>>> import numpy as np
>>> import numpy.linalg as la
>>> np.set_printoptions(precision=2, suppress=True, linewidth=160)
>>> other = np.array([[1, 1, 2, 0, 2, 2, 2, 0],
...     [0, 1, 0, 0, 2, 2, 0, 1],
...     [1, 0, 1, 0, 2, 1, 1, 0],
...     [1, 1, 0, 0, 0, 1, 0, 0],
...     [2, 1, 2, 0, 2, 0, 2, 2],
...     [0, 0, 1, 0, 2, 2, 0, 0],
...     [1, 2, 0, 1, 1, 1, 2, 2],
...     [2, 0, 1, 0, 0, 2, 0, 2]])
>>> E = np.triu(other, 1)
>>> E
array([[0, 1, 2, 0, 2, 2, 2, 0],
       [0, 0, 0, 0, 2, 2, 0, 1],
       [0, 0, 0, 0, 2, 1, 1, 0],
       [0, 0, 0, 0, 0, 1, 0, 0],
       [0, 0, 0, 0, 0, 0, 2, 2],
       [0, 0, 0, 0, 0, 0, 0, 0],
       [0, 0, 0, 0, 0, 0, 0, 2],
       [0, 0, 0, 0, 0, 0, 0, 0]])
>>> W = np.array([[5, 4], [3, 5], [0, 4], [2, 1], [0, 2], [0, 1], [5, 5], [0, 4]])
>>> b = np.array([-6, 3])
>>> hid = np.maximum(E @ W + b, 0)
>>> print((hid > 0).mean(axis=0))
[0.25 1.  ]
>>> print(la.matrix_rank(hid))
2
>>> W2 = np.array([[2, 0, 3], [3, 0, 1]])
>>> print(hid @ W2)
[[110   0  53]
 [ 39   0  13]
 [ 39   0  13]
 [ 12   0   4]
 [ 71   0  33]
 [  9   0   3]
 [ 33   0  11]
 [  9   0   3]]
>>> W @ W2
array([[22,  0, 19],
       [21,  0, 14],
       [12,  0,  4],
       [ 7,  0,  7],
       [ 6,  0,  2],
       [ 3,  0,  1],
       [25,  0, 20],
       [12,  0,  4]])
>>> rank = la.matrix_rank(E)
>>> rank
np.int64(5)
>>> N = la.svd(E)[2][rank:].T
>>> np.round(N @ N.T, 2) + 0
array([[ 1. ,  0. ,  0. ,  0. ,  0. ,  0. ,  0. ,  0. ],
       [ 0. ,  0.8, -0.4,  0. ,  0. ,  0. ,  0. ,  0. ],
       [ 0. , -0.4,  0.2,  0. ,  0. ,  0. ,  0. ,  0. ],
       [ 0. ,  0. ,  0. ,  1. ,  0. ,  0. ,  0. ,  0. ],
       [ 0. ,  0. ,  0. ,  0. ,  0. ,  0. ,  0. ,  0. ],
       [ 0. ,  0. ,  0. ,  0. ,  0. ,  0. ,  0. ,  0. ],
       [ 0. ,  0. ,  0. ,  0. ,  0. ,  0. ,  0. ,  0. ],
       [ 0. ,  0. ,  0. ,  0. ,  0. ,  0. ,  0. ,  0. ]])
>>> np.allclose(E @ N, 0)
True
>>> la.matrix_rank(E.T @ E), la.matrix_rank(E @ E.T)
(np.int64(5), np.int64(5))
>>> sig = 5 * 0.2 ** np.arange(4)
>>> Q, _ = la.qr(np.array([[-1.4, -0.9, -0.4, 0.0],
...     [0.4, 0.1, -0.9, 0.1],
...     [-2.9, 0.9, 1.0, 1.5],
...     [0.0, 0.2, -0.7, 1.5]]))
>>> rng = np.random.default_rng(7246)
>>> K = rng.normal(size=(29, 4)) * sig @ Q
>>> print(K.round(2) + 0)
[[  2.4   -4.9   -0.73  -0.49]
 [ -0.12   0.69   1.07  -0.84]
 [ -1.02   2.22   2.84  -1.91]
 [ -3.71   7.67   3.79  -1.78]
 [ -0.15   0.26   0.86  -0.75]
 [ -3.68   7.96   2.6   -0.5 ]
 [  2.68  -5.99  -0.24  -1.21]
 [  0.     0.48   1.25  -1.01]
 [ -2.9    6.37   1.1    0.49]
 [  0.84  -1.25  -1.17   0.76]
 [  1.22  -2.69  -1.76   0.97]
 [  1.41  -2.78  -0.89   0.16]
 [  5.13 -10.05  -2.05  -0.38]
 [ -1.09   1.87   1.05  -0.38]
 [ -1.3    2.2    0.23   0.23]
 [ -1.8    3.78   1.38  -0.38]
 [ -1.29   2.03   0.27   0.19]
 [  0.67  -2.    -2.17   1.48]
 [  1.86  -3.32  -1.48   0.67]
 [ -2.45   4.98   0.79   0.34]
 [  2.21  -4.62  -1.23   0.04]
 [ -1.61   3.12   0.2    0.56]
 [ -0.39   0.49  -0.1    0.23]
 [ -1.55   3.6    0.86   0.07]
 [ -1.14   2.16   0.2    0.39]
 [ -0.33   0.85   0.33  -0.13]
 [  0.38  -0.68   0.8   -0.85]
 [ -4.21   8.57   1.43   0.65]
 [  0.38  -1.48  -1.15   0.74]]
>>> Xs = K - K.mean(axis=0)
>>> evecs = la.svd(Xs)[2][:2]
>>> other = Xs - Xs @ evecs.T @ evecs
>>> print((Xs @ evecs.T).std(axis=0))
[4.86 1.16]
>>> la.norm(other, axis=1).round(6).argmax()
np.int64(6)
>>> round(la.norm(other) / la.norm(Xs), 2)
np.float64(0.03)
>>> np.diag(evecs.T @ evecs)
array([0.19, 0.79, 0.56, 0.46])
>>> other.std(axis=0)
array([0.14, 0.07, 0.03, 0.04])
>>> gram = E.T @ E
>>> la.matrix_rank(gram)
np.int64(5)
>>> np.trace(gram), (E ** 2).sum()
(np.int64(45), np.int64(45))
>>> np.diag(gram)
array([ 0,  1,  4,  0, 12, 10,  9,  9])
>>> m1 = np.load("m.npy")
>>> m1
array([[ -4,  -2, -18, -18,  -4],
       [ -2,  -1,  -9,  -9,  -2],
       [  0,   0,   0,   0,   0],
       [ -6,  -3, -27, -27,  -6],
       [  2,   1,   9,   9,   2],
       [ -4,  -2, -18, -18,  -4],
       [  0,   0,   0,   0,   0],
       [ -6,  -3, -27, -27,  -6],
       [  0,   0,   0,   0,   0]])
>>> blk = np.stack([m1, -3 * m1, m1[::-1]])
>>> (blk @ m1.T).shape
(3, 9, 9)
>>> Uu, sig, vt = la.svd(E)
>>> np.argmax(sig[:-1] / (sig[1:] + 1e-6)) + 1
np.int64(5)
>>> other = Uu[:, :5] @ np.diag(sig[:5]) @ vt[:5]
>>> print(round(np.abs(E - other).max(), 2))
0.0
>>> print(other.round(2) + 0)
[[0. 1. 2. 0. 2. 2. 2. 0.]
 [0. 0. 0. 0. 2. 2. 0. 1.]
 [0. 0. 0. 0. 2. 1. 1. 0.]
 [0. 0. 0. 0. 0. 1. 0. 0.]
 [0. 0. 0. 0. 0. 0. 2. 2.]
 [0. 0. 0. 0. 0. 0. 0. 0.]
 [0. 0. 0. 0. 0. 0. 0. 2.]
 [0. 0. 0. 0. 0. 0. 0. 0.]]
>>> la.matrix_rank(other)
np.int64(5)
>>> feats = np.load("data.npy")
>>> print(feats)
[[3.05 3.   3.  ]
 [1.   1.05 0.  ]
 [3.   3.   3.05]]
>>> hat = np.triu(np.array([[-2, 0, 0], [-2, -1, 1], [-1, 1, -2]]), 1) + np.eye(3)
>>> other = hat @ feats @ la.inv(hat)
>>> round(float(np.trace(other)), 2), round(float(np.trace(feats)), 2)
(7.15, 7.15)
>>> hat @ feats - feats @ hat
array([[ 0.,  0., -3.],
       [ 3.,  3.,  2.],
       [ 0.,  0., -3.]])
>>> print(la.matrix_rank(other))
3
